$ ipython --no-banner

In [1]: import numpy as np

In [2]: import numpy.linalg as la

In [3]: np.set_printoptions(suppress=True, linewidth=140)

In [4]: rnd = lambda a: np.round(a, 2) + 0

In [5]: W0 = np.loadtxt("data.csv", delimiter=",")

In [6]: print(W0)
[[0. 0. 0. 0. 0. 1. 0. 1. 1. 0. 0. 0. 1. 1.]
 [0. 0. 0. 0. 0. 0. 0. 0. 1. 0. 0. 1. 0. 0.]
 [0. 0. 0. 0. 0. 0. 0. 0. 1. 0. 0. 0. 0. 0.]
 [0. 0. 0. 0. 1. 0. 0. 0. 1. 0. 1. 1. 0. 0.]
 [0. 0. 0. 1. 0. 0. 0. 0. 0. 0. 1. 0. 0. 0.]
 [1. 0. 0. 0. 0. 0. 1. 0. 1. 0. 0. 0. 1. 1.]
 [0. 0. 0. 0. 0. 1. 0. 0. 0. 1. 0. 0. 0. 0.]
 [1. 0. 0. 0. 0. 0. 0. 0. 0. 0. 0. 1. 0. 0.]
 [1. 1. 1. 1. 0. 1. 0. 0. 0. 0. 0. 0. 1. 0.]
 [0. 0. 0. 0. 0. 0. 1. 0. 0. 0. 0. 0. 1. 0.]
 [0. 0. 0. 1. 1. 0. 0. 0. 0. 0. 0. 0. 0. 1.]
 [0. 1. 0. 1. 0. 0. 0. 1. 0. 0. 0. 0. 1. 0.]
 [1. 0. 0. 0. 0. 1. 0. 0. 1. 1. 0. 1. 0. 0.]
 [1. 0. 0. 0. 0. 1. 0. 0. 0. 0. 1. 0. 0. 0.]]

In [7]: vals, vecs = la.eigh(W0)

In [8]: x0 = np.array([1, 0, 0, 5, 5, 2, 0, 0, 0, 3, 4, 0, 1, 3])

In [9]: print(rnd(x0 @ W0 @ x0 / (x0 @ x0)), rnd(vals[0]), rnd(vals[-1]))
2.09 -2.81 4.0

In [10]: print((np.sign(vecs[:, -1].round(6)) == np.sign(vecs[0, -1].round(6))).astype(int))
[1 1 1 1 1 1 1 1 1 1 1 1 1 1]

In [11]: vals, vecs = la.eigh(W0)

In [12]: print(rnd(la.svd(W0, compute_uv=False)))
[4.   2.81 2.36 2.16 1.8  1.66 1.43 1.17 1.04 0.93 0.6  0.27 0.18 0.  ]

In [13]: print(rnd(la.eigvalsh(W0 @ W0)))
[ 0.    0.03  0.07  0.36  0.86  1.07  1.37  2.05  2.75  3.25  4.67  5.59  7.92 16.  ]

In [14]: print((vals > 1e-8).sum(), (vals < -1e-8).sum())
6 7

In [15]: print(rnd(la.eigvalsh(W0 + 2 * np.eye(14))))
[-0.81 -0.36  0.2   0.57  1.07  1.4   1.73  2.    2.18  3.04  3.17  3.66  4.16  6.  ]

In [16]: print(la.cond(W0) > 100)
True

In [17]: print(np.argsort(-la.norm(W0, axis=0).round(6), kind="stable")[:3])
[8 0 5]

In [18]: left, sigma, vt = la.svd(W0)

In [19]: print(np.argmax(sigma[:-1] / (sigma[1:] + 1e-6)) + 1)
13

In [20]: print(rnd(sigma))
[4.   2.81 2.36 2.16 1.8  1.66 1.43 1.17 1.04 0.93 0.6  0.27 0.18 0.  ]

In [21]: out = left[:, :13] @ np.diag(sigma[:13]) @ vt[:13]

In [22]: print(rnd(la.norm(W0 - out, 2)), rnd(sigma[13]))
0.0 0.0

In [23]: print(rnd(la.norm(W0 - out) / la.norm(W0)))
0.0

In [24]: O, _ = la.qr(np.array([[0.2, -1.6, 0.1, 0.1],
    ...:     [-0.5, -0.8, -0.7, 1.0],
    ...:     [-1.2, 1.1, 1.0, -0.5],
    ...:     [0.6, 1.7, -0.2, -1.0],
    ...:     [1.1, 2.2, -1.5, -0.1],
    ...:     [-0.7, 1.0, 0.8, 1.7],
    ...:     [-2.0, -1.3, 2.0, -0.6],
    ...:     [0.9, 0.7, 1.9, -2.2],
    ...:     [-2.2, 0.3, -0.3, -2.5],
    ...:     [1.4, -0.6, 0.3, -0.6],
    ...:     [-0.3, -1.0, -0.8, -1.5],
    ...:     [1.3, -0.6, 0.2, -0.3],
    ...:     [0.4, -0.5, -0.8, 1.1],
    ...:     [-0.7, -1.6, -1.2, -0.7]]))

In [25]: feats = O @ O.T

In [26]: print(rnd(feats))
[[ 0.15  0.04 -0.12 -0.13 -0.18 -0.1   0.08  0.   -0.1   0.1   0.07  0.1   0.04  0.1 ]
 [ 0.04  0.12 -0.06 -0.11 -0.05  0.04  0.   -0.24 -0.03 -0.08  0.01 -0.05  0.09  0.1 ]
 [-0.12 -0.06  0.21  0.07  0.    0.15  0.16  0.09  0.17 -0.12 -0.08 -0.12 -0.11 -0.12]
 [-0.13 -0.11  0.07  0.2   0.23 -0.04 -0.16  0.15  0.11  0.01  0.01 -0.01 -0.07 -0.08]
 [-0.18 -0.05  0.    0.23  0.41 -0.03 -0.37 -0.05  0.06 -0.05  0.   -0.05  0.01 -0.05]
 [-0.1   0.04  0.15 -0.04 -0.03  0.32  0.1  -0.11 -0.12 -0.16 -0.25 -0.13  0.01 -0.21]
 [ 0.08  0.    0.16 -0.16 -0.37  0.1   0.46  0.11  0.13 -0.05 -0.02 -0.05 -0.1   0.  ]
 [ 0.   -0.24  0.09  0.15 -0.05 -0.11  0.11  0.54  0.02  0.21  0.01  0.16 -0.18 -0.17]
 [-0.1  -0.03  0.17  0.11  0.06 -0.12  0.13  0.02  0.58 -0.15  0.23 -0.16 -0.13  0.19]
 [ 0.1  -0.08 -0.12  0.01 -0.05 -0.16 -0.05  0.21 -0.15  0.21  0.05  0.18 -0.01  0.  ]
 [ 0.07  0.01 -0.08  0.01  0.   -0.25 -0.02  0.01  0.23  0.05  0.24  0.03 -0.01  0.23]
 [ 0.1  -0.05 -0.12 -0.01 -0.05 -0.13 -0.05  0.16 -0.16  0.18  0.03  0.16  0.01 -0.01]
 [ 0.04  0.09 -0.11 -0.07  0.01  0.01 -0.1  -0.18 -0.13 -0.01 -0.01  0.01  0.1   0.05]
 [ 0.1   0.1  -0.12 -0.08 -0.05 -0.21  0.   -0.17  0.19  0.    0.23 -0.01  0.05  0.29]]

In [27]: print(la.lstsq(feats[:-1].T, feats[-1])[2])
4

In [28]: print(np.abs(np.diag(la.qr(feats)[1])) > 1e-9)
[ True  True  True  True False False False False False False False False False False]

In [29]: print(rnd(np.trace(la.pinv(feats) @ feats)))
4.0

In [30]: print(np.allclose(feats[:-1].T @ la.lstsq(feats[:-1].T, feats[-1])[0], feats[-1]))
True

In [31]: print(np.unique(feats.round(6), axis=0).shape)
(14, 14)
